$ python3 -q
>>> import numpy as np
>>> np.set_printoptions(precision=3, suppress=True, linewidth=140)
>>> mat = np.load("w.npy")
>>> mat
array([[ -8,   8,  -7,  -3,   3],
       [ -2,   4,   4,  -3,   6],
       [  6,  -2,   5,  -5,  -7],
       [ -6,  -7,  -5,   8,   1],
       [ -6,  -7,   1,  -1,  -7],
       [-12,  16,   1,  -9,  15]])
>>> np.argsort(-np.linalg.norm(mat, axis=0).round(6), kind="stable")[:3]
array([1, 4, 0])
>>> [round(float(x), 3) for x in np.linalg.svd(mat, compute_uv=False)[:3]]
[31.196, 16.917, 10.509]
>>> round(np.linalg.norm(mat, 2) / np.linalg.norm(mat), 3)
np.float64(0.824)
>>> np.linalg.svd(mat, compute_uv=False)
array([31.196, 16.917, 10.509,  7.937,  0.44 ])
>>> mat.mean(axis=0)
array([-4.667,  2.   , -0.167, -2.167,  1.833])
>>> round(np.linalg.norm(mat), 3)
np.float64(37.855)
>>> np.unravel_index(np.abs(mat).argmax(), mat.shape)
(np.int64(5), np.int64(1))
>>> mat.sum(axis=1)
array([ -7,   9,  -3,  -9, -20,  11])
>>> mat.sum(axis=0)
array([-28,  12,  -1, -13,  11])
>>> mat.shape
(6, 5)
>>> x0 = np.array([-2, -1, 4, 5, 0])
>>> y = mat @ x0
>>> np.round(np.linalg.solve(mat.T @ mat, mat.T @ y), 3) + 0
array([-2., -1.,  4.,  5.,  0.])
>>> np.round(np.linalg.pinv(mat) @ mat, 3) + 0
array([[1., 0., 0., 0., 0.],
       [0., 1., 0., 0., 0.],
       [0., 0., 1., 0., 0.],
       [0., 0., 0., 1., 0.],
       [0., 0., 0., 0., 1.]])
>>> y
array([-35,   1, -15,  39,  18, -33])
>>> np.round(np.linalg.lstsq(mat, y)[0], 3) + 0
array([-2., -1.,  4.,  5.,  0.])
>>> rng = np.random.default_rng(56)
>>> y = y + 0.3 * rng.normal(size=6)
>>> y
array([-35.255,   1.097, -14.463,  39.264,  18.111, -32.554])
>>> b, *_ = np.linalg.lstsq(mat, y)
>>> b
array([-1.775, -1.678,  3.532,  4.252,  0.509])
>>> round(float(np.linalg.norm(y - mat @ b)), 3)
0.207
>>> [round(float(np.linalg.norm(np.linalg.solve(mat.T @ mat + lam * np.eye(5), mat.T @ y))), 2) for lam in (0, 1, 10, 100)]
[6.06, 5.09, 4.56, 2.62]
>>> proj = mat @ np.linalg.solve(mat.T @ mat, mat.T)
>>> np.round(np.linalg.eigvalsh(proj), 3) + 0
array([0., 1., 1., 1., 1., 1.])
>>> proj @ mat[:, 3]
array([-3., -3., -5.,  8., -1., -9.])
>>> proj.round(3) + 0
array([[ 0.833, -0.333,  0.   ,  0.   ,  0.   ,  0.167],
       [-0.333,  0.333,  0.   ,  0.   ,  0.   ,  0.333],
       [ 0.   ,  0.   ,  1.   ,  0.   ,  0.   ,  0.   ],
       [ 0.   ,  0.   ,  0.   ,  1.   ,  0.   ,  0.   ],
       [ 0.   ,  0.   ,  0.   ,  0.   ,  1.   ,  0.   ],
       [ 0.167,  0.333,  0.   ,  0.   ,  0.   ,  0.833]])
